$ python3 -q
>>> import numpy as np
>>> np.set_printoptions(precision=1, suppress=True, linewidth=200)
>>> tidy = lambda a: np.round(a, 1) + 0
>>> m1 = np.load("w.npy")
>>> m1
array([[-1,  0, -1,  0, -1,  0],
       [ 0, -1,  0, -1,  0, -1],
       [ 2,  2,  2,  2,  2,  2],
       [-1,  0, -1,  0, -1,  0],
       [ 0, -1,  0, -1,  0, -1],
       [ 2,  2,  2,  2,  2,  2]])
>>> A2 = m1 / np.sqrt((m1 ** 2).mean(axis=1, keepdims=True))
>>> np.linalg.matrix_rank(A2) == np.linalg.matrix_rank(m1)
np.True_
>>> tidy(np.linalg.norm(A2, axis=1))
array([2.4, 2.4, 2.4, 2.4, 2.4, 2.4])
>>> m1 - m1.mean(axis=1, keepdims=True)
array([[-0.5,  0.5, -0.5,  0.5, -0.5,  0.5],
       [ 0.5, -0.5,  0.5, -0.5,  0.5, -0.5],
       [ 0. ,  0. ,  0. ,  0. ,  0. ,  0. ],
       [-0.5,  0.5, -0.5,  0.5, -0.5,  0.5],
       [ 0.5, -0.5,  0.5, -0.5,  0.5, -0.5],
       [ 0. ,  0. ,  0. ,  0. ,  0. ,  0. ]])
>>> r = np.linalg.matrix_rank(m1)
>>> r
np.int64(2)
>>> N = np.linalg.svd(m1)[2][r:].T
>>> tidy(m1 @ N)
array([[0., 0., 0., 0.],
       [0., 0., 0., 0.],
       [0., 0., 0., 0.],
       [0., 0., 0., 0.],
       [0., 0., 0., 0.],
       [0., 0., 0., 0.]])
>>> tidy(N @ N.T)
array([[ 0.7,  0. , -0.3,  0. , -0.3,  0. ],
       [ 0. ,  0.7,  0. , -0.3,  0. , -0.3],
       [-0.3,  0. ,  0.7,  0. , -0.3,  0. ],
       [ 0. , -0.3,  0. ,  0.7,  0. , -0.3],
       [-0.3,  0. , -0.3,  0. ,  0.7,  0. ],
       [ 0. , -0.3,  0. , -0.3,  0. ,  0.7]])
>>> np.allclose(m1 @ N, 0)
True
>>> [int(np.linalg.matrix_rank(np.delete(m1, i, axis=0))) for i in range(6)]
[2, 2, 2, 2, 2, 2]
>>> np.linalg.matrix_rank(m1.T @ m1), np.linalg.matrix_rank(m1 @ m1.T)
(np.int64(2), np.int64(2))
>>> N.shape
(6, 4)
>>> x0 = np.array([0, 1, 0, -1, 2, -1])
>>> h1 = np.maximum(m1 @ x0, 0)
>>> h1
array([0, 1, 2, 0, 1, 2])
>>> np.maximum(m1 @ (3 * x0), 0)
array([0, 3, 6, 0, 3, 6])
>>> rng = np.random.default_rng(372)
>>> labels = rng.permutation(6)
>>> labels
array([0, 1, 3, 5, 4, 2])
>>> A2 = m1[labels][:, labels]
>>> tidy(np.linalg.det(A2)), tidy(np.linalg.det(m1[labels]))
(np.float64(0.0), np.float64(0.0))
>>> np.trace(A2)
np.int64(2)
>>> r0, r1 = m1[3], m1[0]
>>> r0 @ r0
np.int64(3)
>>> r0 @ r1
np.int64(3)
>>> p = (r0 @ r1) / (r0 @ r0) * r0
>>> np.linalg.matrix_rank(np.outer(r0, r1))
np.int64(1)
>>> arr = np.loadtxt("run4.csv", delimiter=",")
>>> arr
array([[-2.,  0., -2.,  0.,  0.,  0.],
       [ 0., -1.,  0.,  0.,  0., -2.],
       [ 3.,  0.,  4., -2., -3.,  0.],
       [-2.,  0., -5.,  2.,  2.,  0.],
       [-1.,  0., -5., -3.,  5.,  0.],
       [ 0., -4.,  0.,  0.,  0.,  2.]])
>>> (arr != 0).astype(int)
array([[1, 0, 1, 0, 0, 0],
       [0, 1, 0, 0, 0, 1],
       [1, 0, 1, 1, 1, 0],
       [1, 0, 1, 1, 1, 0],
       [1, 0, 1, 1, 1, 0],
       [0, 1, 0, 0, 0, 1]])
>>> tidy(np.sort(np.linalg.eigvals(arr).real))
array([-2.7, -1.4, -1.4,  3.7,  4.3,  7.4])
>>> A2 = arr / np.sqrt((arr ** 2).mean(axis=1, keepdims=True))
>>> np.linalg.matrix_rank(A2) == np.linalg.matrix_rank(arr)
np.True_
>>> np.linalg.matrix_rank(arr - arr.mean(axis=1, keepdims=True))
np.int64(5)
>>> tidy(np.linalg.norm(A2, axis=1))
array([2.4, 2.4, 2.4, 2.4, 2.4, 2.4])
>>> labels = rng.permutation(6)
>>> labels
array([0, 5, 3, 1, 4, 2])
>>> A2 = arr[labels][:, labels]
>>> np.trace(A2)
np.float64(10.0)
>>> A2
array([[-2.,  0.,  0.,  0.,  0., -2.],
       [ 0.,  2.,  0., -4.,  0.,  0.],
       [-2.,  0.,  2.,  0.,  2., -5.],
       [ 0., -2.,  0., -1.,  0.,  0.],
       [-1.,  0., -3.,  0.,  5., -5.],
       [ 3.,  0., -2.,  0., -3.,  4.]])
>>> W0 = np.load("mat.npy")
>>> W0
array([[ 5,  1, -1, -7,  7, -2,  9],
       [ 0,  9,  0, -4,  5, -8,  3],
       [ 0,  0, -8, -4, -6,  9, -9],
       [ 0,  0,  0, -1, -5, -5,  5],
       [ 0,  0,  0,  0,  5, -4, -4],
       [ 0,  0,  0,  0,  0,  3,  6],
       [ 0,  0,  0,  0,  0,  0, -5]])
>>> np.allclose(W0, W0.T)
False
>>> (W0 - W0.T) / 2
array([[ 0. ,  0.5, -0.5, -3.5,  3.5, -1. ,  4.5],
       [-0.5,  0. ,  0. , -2. ,  2.5, -4. ,  1.5],
       [ 0.5,  0. ,  0. , -2. , -3. ,  4.5, -4.5],
       [ 3.5,  2. ,  2. ,  0. , -2.5, -2.5,  2.5],
       [-3.5, -2.5,  3. ,  2.5,  0. , -2. , -2. ],
       [ 1. ,  4. , -4.5,  2.5,  2. ,  0. ,  3. ],
       [-4.5, -1.5,  4.5, -2.5,  2. , -3. ,  0. ]])
>>> W0 @ W0
array([[ 25,  14,   3, -28, 116, -26, -63],
       [  0,  81,   0, -32,  90, -96, -76],
       [  0,   0,  64,  36,  38,  -1, 175],
       [  0,   0,   0,   1, -20,  10, -40],
       [  0,   0,   0,   0,  25, -32, -24],
       [  0,   0,   0,   0,   0,   9, -12],
       [  0,   0,   0,   0,   0,   0,  25]])
>>> tidy(np.linalg.det(W0))
np.float64(-27000.0)
